$ ipython --no-banner

In [1]: import numpy as np

In [2]: import numpy.linalg as la

In [3]: np.set_printoptions(precision=3, suppress=True, linewidth=200, legacy="1.25")

In [4]: K = np.array([[1, 3, 1], [-3, 2, -3], [7, -1, 7]])

In [5]: print(K)
[[ 1  3  1]
 [-3  2 -3]
 [ 7 -1  7]]

In [6]: print(np.allclose(K[:-1].T @ la.lstsq(K[:-1].T, K[-1])[0], K[-1]))
True

In [7]: print(np.abs(np.diag(la.qr(K)[1])) > 1e-9)
[ True  True False]

In [8]: print(np.unique(K.round(6), axis=0).shape)
(3, 3)

In [9]: U, s, Vh = la.svd(K)

In [10]: vecs = Vh[:(s > 1e-8).sum()]

In [11]: rng = np.random.default_rng(350)

In [12]: x0 = K[0] + -1 * K[2] + rng.integers(2) * np.eye(3)[1]

In [13]: print(x0)
[-6.  4. -6.]

In [14]: print(la.matrix_rank(np.vstack([K, x0])))
2

In [15]: print(round(la.norm(x0 - vecs.T @ vecs @ x0), 3))
0.0

In [16]: print(np.diag(vecs.T @ vecs))
[0.5 1.  0.5]

In [17]: print(np.round(vecs.T @ vecs, 3) + 0)
[[0.5 0.  0.5]
 [0.  1.  0. ]
 [0.5 0.  0.5]]

In [18]: print(np.allclose(vecs.T @ vecs @ x0, x0))
True

In [19]: M = np.loadtxt("sample10.csv", delimiter=",")

In [20]: print(M)
[[ 0.01   0.84  -0.07 ]
 [-0.273  0.159 -0.821]
 [-0.245 -0.664 -0.74 ]
 [ 0.119 -0.753  0.523]
 [ 0.178  0.551  0.592]
 [-0.1   -0.31  -0.363]
 [-0.02  -0.592 -0.02 ]
 [-0.02  -0.43  -0.04 ]
 [ 0.01   0.84  -0.07 ]
 [ 0.08  -0.139  0.327]
 [-0.06  -0.735 -0.159]
 [ 0.291  0.291  0.834]]

In [21]: # rows 0 and 8 are equal

In [22]: G = M.T @ M

In [23]: print(la.matrix_rank(G))
3

In [24]: print((M @ M.T).shape)
(12, 12)

In [25]: print(round(float(np.trace(G)), 3), round(float((M ** 2).sum()), 3))
7.127 7.127

In [26]: F = np.load("data.npy")

In [27]: print(F)
[[ 2  0  0 -5]
 [ 0  0 -5  0]]

In [28]: U, s, Vh = la.svd(F, full_matrices=False)

In [29]: print(U.T @ U)
[[1. 0.]
 [0. 1.]]

In [30]: print(s)
[5.385 5.   ]

In [31]: print(round(np.sqrt((s ** 2).sum()), 3), round(float(la.norm(F)), 3))
7.348 7.348

In [32]: print((s > 1e-8).sum())
2

In [33]: print(U.T @ F @ Vh.T)
[[5.385 0.   ]
 [0.    5.   ]]

In [34]: J = np.diag(20 * np.array([0, 2, 2, 3])) + np.array([[2, 0, 0, 7], [8, 8, 6, 8], [0, 5, 5, 8], [5, 5, 1, 8]])

In [35]: print(J)
[[ 2  0  0  7]
 [ 8 48  6  8]
 [ 0  5 45  8]
 [ 5  5  1 68]]

In [36]: z = rng.permutation(4)

In [37]: print(z)
[3 1 2 0]

In [38]: Y = J[z][:, z]

In [39]: print(np.sort(np.abs(la.eigvals(Y))))
[ 1.557 40.947 49.196 71.3  ]

In [40]: print(Y)
[[68  5  1  5]
 [ 8 48  6  8]
 [ 8  5 45  0]
 [ 7  0  0  2]]

In [41]: print(np.allclose(Y, J))
False

In [42]: print(round(la.det(Y), 3), round(la.det(J[z]), 3))
223642.0 -223642.0

In [43]: Y = np.array([[7, -8], [5, 6]])

In [44]: W2 = np.kron(Y, J)

In [45]: print(la.matrix_rank(W2))
8

In [46]: print(W2)
[[  14    0    0   49  -16    0    0  -56]
 [  56  336   42   56  -64 -384  -48  -64]
 [   0   35  315   56    0  -40 -360  -64]
 [  35   35    7  476  -40  -40   -8 -544]
 [  10    0    0   35   12    0    0   42]
 [  40  240   30   40   48  288   36   48]
 [   0   25  225   40    0   30  270   48]
 [  25   25    5  340   30   30    6  408]]

In [47]: print(W2.shape)
(8, 8)
